>>> import numpy as np
>>> np.set_printoptions(precision=2, suppress=True, linewidth=200)
>>> def tidy(a):
...     return np.round(a, 2) + 0
... 
>>> mat = np.loadtxt("a.csv", delimiter=",")
>>> tidy(mat)
array([[0.  , 0.02, 0.01, 0.04, 0.04],
       [0.02, 0.09, 0.05, 0.2 , 0.2 ],
       [0.01, 0.05, 0.03, 0.12, 0.12],
       [0.04, 0.2 , 0.12, 0.44, 0.44],
       [0.04, 0.2 , 0.12, 0.44, 0.44]])
>>> U, s, vt = np.linalg.svd(mat)
>>> tidy(s)
array([1., 0., 0., 0., 0.])
>>> A2 = U[:, :1] @ np.diag(s[:1]) @ vt[:1]
>>> tidy(A2)
array([[0.  , 0.02, 0.01, 0.04, 0.04],
       [0.02, 0.09, 0.05, 0.2 , 0.2 ],
       [0.01, 0.05, 0.03, 0.12, 0.12],
       [0.04, 0.2 , 0.12, 0.44, 0.44],
       [0.04, 0.2 , 0.12, 0.44, 0.44]])
>>> tidy(np.linalg.norm(mat - A2) / np.linalg.norm(mat))
np.float64(0.0)
>>> np.linalg.matrix_rank(A2)
np.int64(1)
>>> U, s, vt = np.linalg.svd(mat)
>>> vecs = vt[:(s > 1e-8).sum()]
>>> rng = np.random.default_rng(342)
>>> x = mat[4] + 2 * mat[1] + rng.integers(2) * np.eye(5)[2]
>>> tidy(x)
array([0.08, 0.38, 1.23, 0.83, 0.83])
>>> tidy(np.diag(vecs.T @ vecs))
array([0.  , 0.09, 0.03, 0.44, 0.44])
>>> np.linalg.matrix_rank(np.vstack([mat, x]))
np.int64(2)
>>> tidy(np.linalg.norm(x - vecs.T @ vecs @ x))
np.float64(0.98)
>>> tidy(vecs.T @ vecs)
array([[0.  , 0.02, 0.01, 0.04, 0.04],
       [0.02, 0.09, 0.05, 0.2 , 0.2 ],
       [0.01, 0.05, 0.03, 0.12, 0.12],
       [0.04, 0.2 , 0.12, 0.44, 0.44],
       [0.04, 0.2 , 0.12, 0.44, 0.44]])
>>> np.allclose(vecs.T @ vecs @ x, x)
False
>>> np.abs(np.diag(np.linalg.qr(mat)[1])) > 1e-9
array([ True, False, False, False, False])
>>> np.allclose(mat[:-1].T @ np.linalg.lstsq(mat[:-1].T, mat[-1])[0], mat[-1])
True
>>> np.linalg.lstsq(mat[:-1].T, mat[-1])[2]
np.int32(1)
>>> tidy(np.trace(np.linalg.pinv(mat) @ mat))
np.float64(1.0)
>>> A2 = mat + rng.integers(-2, 3, (5, 1)) @ rng.integers(-2, 3, (1, 5))
>>> tidy(A2)
array([[ 0.  ,  0.02,  0.01,  0.04,  0.04],
       [-1.98, -1.91, -1.95,  0.2 , -0.8 ],
       [ 0.01,  0.05,  0.03,  0.12,  0.12],
       [ 4.04,  4.2 ,  4.12,  0.44,  2.44],
       [ 4.04,  4.2 ,  4.12,  0.44,  2.44]])
>>> np.abs(A2 - mat).sum(axis=1)
array([ 0.,  7.,  0., 14., 14.])
>>> tidy(A2 - mat)
array([[ 0.,  0.,  0.,  0.,  0.],
       [-2., -2., -2.,  0., -1.],
       [ 0.,  0.,  0.,  0.,  0.],
       [ 4.,  4.,  4.,  0.,  2.],
       [ 4.,  4.,  4.,  0.,  2.]])
>>> U, s, vt = np.linalg.svd(A2)
>>> vecs = vt[:(s > 1e-8).sum()]
>>> x = A2[4] + -2 * A2[1] + rng.integers(2) * np.eye(5)[1]
>>> tidy(x)
array([8.  , 9.02, 8.01, 0.04, 4.04])
>>> tidy(vecs.T @ vecs)
array([[ 0.36,  0.3 ,  0.33, -0.18,  0.01],
       [ 0.3 ,  0.31,  0.3 ,  0.03,  0.18],
       [ 0.33,  0.3 ,  0.32, -0.08,  0.09],
       [-0.18,  0.03, -0.08,  0.57,  0.45],
       [ 0.01,  0.18,  0.09,  0.45,  0.44]])
>>> E = np.cumsum(np.array([[1, 0, 3, 0, 1],
...     [2, 3, 3, 0, 2],
...     [1, 0, 2, 1, 1],
...     [0, 3, 3, 0, 0],
...     [0, 1, 0, 3, 1],
...     [2, 3, 0, 0, 0],
...     [0, 2, 2, 3, 2],
...     [0, 0, 2, 0, 2],
...     [2, 3, 0, 0, 3],
...     [1, 1, 3, 1, 3],
...     [3, 3, 2, 0, 2],
...     [1, 3, 1, 0, 3],
...     [1, 0, 0, 0, 0],
...     [1, 2, 2, 3, 3],
...     [1, 2, 0, 1, 1],
...     [3, 1, 1, 1, 0],
...     [3, 1, 3, 1, 3],
...     [3, 2, 1, 2, 2],
...     [0, 3, 0, 0, 2],
...     [1, 1, 0, 3, 2]]), axis=0)
>>> E
array([[ 1,  0,  3,  0,  1],
       [ 3,  3,  6,  0,  3],
       [ 4,  3,  8,  1,  4],
       [ 4,  6, 11,  1,  4],
       [ 4,  7, 11,  4,  5],
       [ 6, 10, 11,  4,  5],
       [ 6, 12, 13,  7,  7],
       [ 6, 12, 15,  7,  9],
       [ 8, 15, 15,  7, 12],
       [ 9, 16, 18,  8, 15],
       [12, 19, 20,  8, 17],
       [13, 22, 21,  8, 20],
       [14, 22, 21,  8, 20],
       [15, 24, 23, 11, 23],
       [16, 26, 23, 12, 24],
       [19, 27, 24, 13, 24],
       [22, 28, 27, 14, 27],
       [25, 30, 28, 16, 29],
       [25, 33, 28, 16, 31],
       [26, 34, 28, 19, 33]])
>>> t3 = np.stack([E, -2 * E, E[::-1]])
>>> np.linalg.matrix_rank(t3)
array([5, 5, 5])
>>> (t3 @ E.T).shape
(3, 20, 20)
>>> tidy(np.linalg.norm(t3, axis=(1, 2)))
array([169.16, 338.33, 169.16])
>>> G = np.cov(E, rowvar=False)
>>> tidy(E.std(axis=0))
array([ 7.87, 10.3 ,  7.57,  5.46, 10.2 ])
>>> tidy(np.corrcoef(E.T))
array([[1.  , 0.97, 0.96, 0.96, 0.98],
       [0.97, 1.  , 0.99, 0.97, 0.99],
       [0.96, 0.99, 1.  , 0.96, 0.98],
       [0.96, 0.97, 0.96, 1.  , 0.96],
       [0.98, 0.99, 0.98, 0.96, 1.  ]])
>>> np.argsort(-E.std(axis=0).round(6), kind="stable")
array([1, 4, 0, 2, 3])
>>> np.argwhere(np.triu(np.abs(np.corrcoef(E.T)) > 0.8, 1))
array([[0, 1],
       [0, 2],
       [0, 3],
       [0, 4],
       [1, 2],
       [1, 3],
       [1, 4],
       [2, 3],
       [2, 4],
       [3, 4]])
>>> tidy(np.linalg.eigvalsh(G)[::-1])
array([371.54,   3.09,   1.86,   1.04,   0.62])
>>> feats = np.load("mat.npy")
>>> feats
array([[-3, -1, -3, -3,  1,  3],
       [ 3, -3,  3, -3, -2,  2],
       [ 3,  0,  3,  3, -3,  0],
       [-2,  1,  3, -3, -3,  1],
       [-3, -1, -3, -3,  1,  3]])
>>> rk = np.linalg.matrix_rank(feats)
>>> rk
np.int64(4)
>>> N = np.linalg.svd(feats)[2][rk:].T
>>> [int(np.linalg.matrix_rank(feats[:i])) for i in range(1, len(feats) + 1)]
[1, 2, 3, 4, 4]
>>> tidy(N @ N.T)
array([[ 0.29,  0.37, -0.18, -0.17, -0.06,  0.08],
       [ 0.37,  0.55, -0.09, -0.17,  0.11,  0.25],
       [-0.18, -0.09,  0.36,  0.17,  0.35,  0.2 ],
       [-0.17, -0.17,  0.17,  0.11,  0.12,  0.02],
       [-0.06,  0.11,  0.35,  0.12,  0.41,  0.31],
       [ 0.08,  0.25,  0.2 ,  0.02,  0.31,  0.29]])
>>> np.allclose(feats @ N, 0)
True
>>> np.allclose(feats[:-1].T @ np.linalg.lstsq(feats[:-1].T, feats[-1])[0], feats[-1])
True
>>> np.unique(feats.round(6), axis=0).shape
(4, 6)
>>> W0 = np.loadtxt("dump.csv", delimiter=",")
>>> W0
array([[-14.,  28., -35.],
       [-10.,  20., -25.],
       [-18.,  36., -45.],
       [-18.,  36., -45.],
       [ -4.,   8., -10.]])
>>> tidy(np.trace(np.linalg.pinv(W0) @ W0))
np.float64(1.0)
>>> np.linalg.lstsq(W0[:-1].T, W0[-1])[2]
np.int32(1)
>>> np.abs(np.diag(np.linalg.qr(W0)[1])) > 1e-9
array([ True, False, False])
>>> U, s, vt = np.linalg.svd(W0)
>>> vecs = vt[:(s > 1e-8).sum()]
>>> x = W0[4] + 4 * W0[2] + rng.integers(2) * np.eye(3)[1]
>>> x
array([ -76.,  152., -190.])
>>> tidy(np.diag(vecs.T @ vecs))
array([0.09, 0.36, 0.56])
>>> np.linalg.matrix_rank(np.vstack([W0, x]))
np.int64(1)
>>> x = np.array([1, 4, 4, 5, 2, 0])
>>> a = np.maximum(feats @ x, 0)
>>> np.flatnonzero(a > 1e-9)
array([2])
>>> feats * (a > 1e-9)[:, None]
array([[ 0,  0,  0,  0,  0,  0],
       [ 0,  0,  0,  0,  0,  0],
       [ 3,  0,  3,  3, -3,  0],
       [ 0,  0,  0,  0,  0,  0],
       [ 0,  0,  0,  0,  0,  0]])
>>> tidy(np.tanh(feats @ x))
array([-1., -1.,  1., -1., -1.])
>>> np.maximum(feats @ x, 0) - np.maximum(-feats @ x, 0)
array([-32, -16,  24,  -7, -32])
>>> A = np.load("run13.npy")
>>> A
array([[ 40, -40, -16, -16,  16,   0],
       [-25,  25,  10,  10, -10,   0],
       [ 45, -45, -18, -18,  18,   0],
       [-45,  45,  18,  18, -18,   0],
       [ 20, -20,  -8,  -8,   8,   0],
       [ 45, -45, -18, -18,  18,   0]])
>>> np.allclose(A[:-1].T @ np.linalg.lstsq(A[:-1].T, A[-1])[0], A[-1])
True
>>> [round(float(x), 2) for x in np.linalg.svd(A, compute_uv=False)[:3]]
[146.89, 0.0, 0.0]
>>> tidy(np.linalg.norm(A) ** 2 / np.linalg.norm(A, 2) ** 2)
np.float64(1.0)
>>> tidy(np.linalg.norm(A, 1)), tidy(np.linalg.norm(A, np.inf))
(np.float64(220.0), np.float64(144.0))
>>> tidy(np.linalg.norm(A, "nuc"))
np.float64(146.89)
>>> A[1] @ A[4]
np.int64(-1240)
>>> np.linalg.norm(A, axis=1).argmax()
np.int64(2)
>>> tidy(np.linalg.norm(A, 2))
np.float64(146.89)
>>> t3 = np.stack([A, -3 * A, A[::-1]])
>>> np.linalg.matrix_rank(t3)
array([1, 1, 1])
>>> np.einsum("bij,cij->bc", t3, t3)
array([[ 21576, -64728,  -3596],
       [-64728, 194184,  10788],
       [ -3596,  10788,  21576]])
>>> tidy(np.linalg.det(t3))
array([0., 0., 0.])
>>> t3.sum(axis=0)
array([[ -35,   35,   14,   14,  -14,    0],
       [  70,  -70,  -28,  -28,   28,    0],
       [-135,  135,   54,   54,  -54,    0],
       [ 135, -135,  -54,  -54,   54,    0],
       [ -65,   65,   26,   26,  -26,    0],
       [ -50,   50,   20,   20,  -20,    0]])
>>> tidy(np.linalg.norm(t3, axis=(1, 2)))
array([146.89, 440.66, 146.89])
>>> np.linalg.matrix_rank(t3.reshape(3, -1))
np.int64(2)
>>> (t3 @ A.T).shape
(3, 6, 6)
>>> x = np.array([-5, 9, 5, -9, -2, 3])
>>> a = np.maximum(A @ x, 0)
>>> np.flatnonzero(a > 1e-9)
array([1, 3])
>>> A.T @ a
array([-34980,  34980,  13992,  13992, -13992,      0])
>>> np.maximum(A @ x, 0) - np.maximum(-A @ x, 0)
array([-528,  330, -594,  594, -264, -594])
>>> A * (a > 1e-9)[:, None]
array([[  0,   0,   0,   0,   0,   0],
       [-25,  25,  10,  10, -10,   0],
       [  0,   0,   0,   0,   0,   0],
       [-45,  45,  18,  18, -18,   0],
       [  0,   0,   0,   0,   0,   0],
       [  0,   0,   0,   0,   0,   0]])
>>> np.maximum(A @ (3 * x), 0)
array([   0,  990,    0, 1782,    0,    0])
>>> m1 = np.load("sample13.npy")
>>> m1
array([[ 2.,  1.,  1., -2.],
       [ 0.,  4., -1., -2.],
       [ 0.,  0.,  1.,  0.],
       [ 0.,  0.,  3.,  3.]])
>>> x = np.array([0, 2, 3, 3])
>>> y = m1 @ x
>>> y
array([-1., -1.,  3., 18.])
>>> tidy(np.linalg.solve(m1, y))
array([0., 2., 3., 3.])
>>> tidy(np.linalg.solve(m1, m1[:, 2]))
array([0., 0., 1., 0.])
>>> tidy(np.linalg.solve(m1, y + m1[:, 3]))
array([0., 2., 3., 4.])
>>> def softmax(z):
...     e = np.exp(z - z.max(axis=-1, keepdims=True))
...     return e / e.sum(axis=-1, keepdims=True)
... 
>>> softmax(m1).sum(axis=1)
array([1., 1., 1., 1.])
>>> tidy(softmax(m1[3] + -3))
array([0.02, 0.02, 0.48, 0.48])
>>> tidy(softmax(10 * m1[3]))
array([0. , 0. , 0.5, 0.5])
>>> S = m1 @ m1.T / np.sqrt(4)
>>> tidy(softmax(S + np.triu(np.full(S.shape, -np.inf), 1)))
array([[1.  , 0.  , 0.  , 0.  ],
       [0.  , 1.  , 0.  , 0.  ],
       [0.42, 0.16, 0.42, 0.  ],
       [0.  , 0.  , 0.  , 1.  ]])
>>> softmax(S).round(6).argmax(axis=1)
array([0, 1, 3, 3])
>>> u = np.array([1, 0, 2, 1])
>>> A2 = m1 + np.outer(u, np.eye(4)[0])
>>> tidy(np.linalg.det(A2) / np.linalg.det(m1)), tidy(1 + np.linalg.solve(m1, u)[0])
(np.float64(-1.0), np.float64(-1.0))
>>> A2
array([[ 3.,  1.,  1., -2.],
       [ 0.,  4., -1., -2.],
       [ 2.,  0.,  1.,  0.],
       [ 1.,  0.,  3.,  3.]])
>>> M = np.loadtxt("layer12.csv", delimiter=",")
>>> M
array([[  0.2, -14. ,  -1. ,  -0.1],
       [ -1.4,  12. ,  -0.3,   0.2],
       [  1.8, -22. ,  -0.3,   1.3],
       [ -0.2, -32. ,  -0.2,  -1.1],
       [ -0.2,  -8. ,   0.6,  -0.1]])
>>> [round(float(x), 2) for x in np.linalg.svd(M, compute_uv=False)[:3]]
[43.74, 2.46, 1.23]
>>> tidy(np.linalg.norm(M, 2) / np.linalg.norm(M))
np.float64(1.0)
>>> tidy(np.abs(np.linalg.svd(M)[2][-1]))
array([0.58, 0.02, 0.37, 0.72])
>>> U, s, vt = np.linalg.svd(M)
>>> tidy(s)
array([43.74,  2.46,  1.23,  0.82])
>>> np.argmax(s[:-1] / (s[1:] + 1e-6)) + 1
np.int64(1)
>>> A2 = U[:, :1] @ np.diag(s[:1]) @ vt[:1]
>>> np.linalg.matrix_rank(A2)
np.int64(1)
>>> tidy(A2)
array([[  0.38, -14.  ,  -0.14,  -0.08],
       [ -0.32,  12.03,   0.12,   0.07],
       [  0.59, -22.02,  -0.21,  -0.13],
       [  0.86, -31.98,  -0.31,  -0.19],
       [  0.21,  -7.98,  -0.08,  -0.05]])
>>> tidy(np.linalg.norm(M - A2) / np.linalg.norm(M))
np.float64(0.07)
>>> K = np.load("test10.npy")
>>> K
array([[0.25, 0.5 , 0.25],
       [0.4 , 0.6 , 0.  ],
       [0.  , 0.67, 0.33]])
>>> A2 = np.array([[0, -1, 1], [0, 2, 1]])
>>> basis = np.kron(A2, K)
>>> np.linalg.matrix_rank(basis)
np.int64(6)
>>> tidy(np.linalg.norm(basis, 2)), tidy(np.linalg.norm(A2, 2) * np.linalg.norm(K, 2))
(np.float64(2.63), np.float64(2.63))
>>> basis.shape
(6, 9)
>>> proj = np.triu(np.array([[2, 1, 0], [-2, -1, -2], [2, -1, 1]]), 1) + np.eye(3)
>>> A2 = proj @ K @ np.linalg.inv(proj)
>>> np.linalg.matrix_rank(A2)
np.int64(3)
>>> tidy(A2)
array([[ 0.65,  0.45,  1.15],
       [ 0.4 , -1.14, -2.94],
       [ 0.  ,  0.67,  1.67]])
>>> tidy(np.linalg.det(A2))
np.float64(0.05)
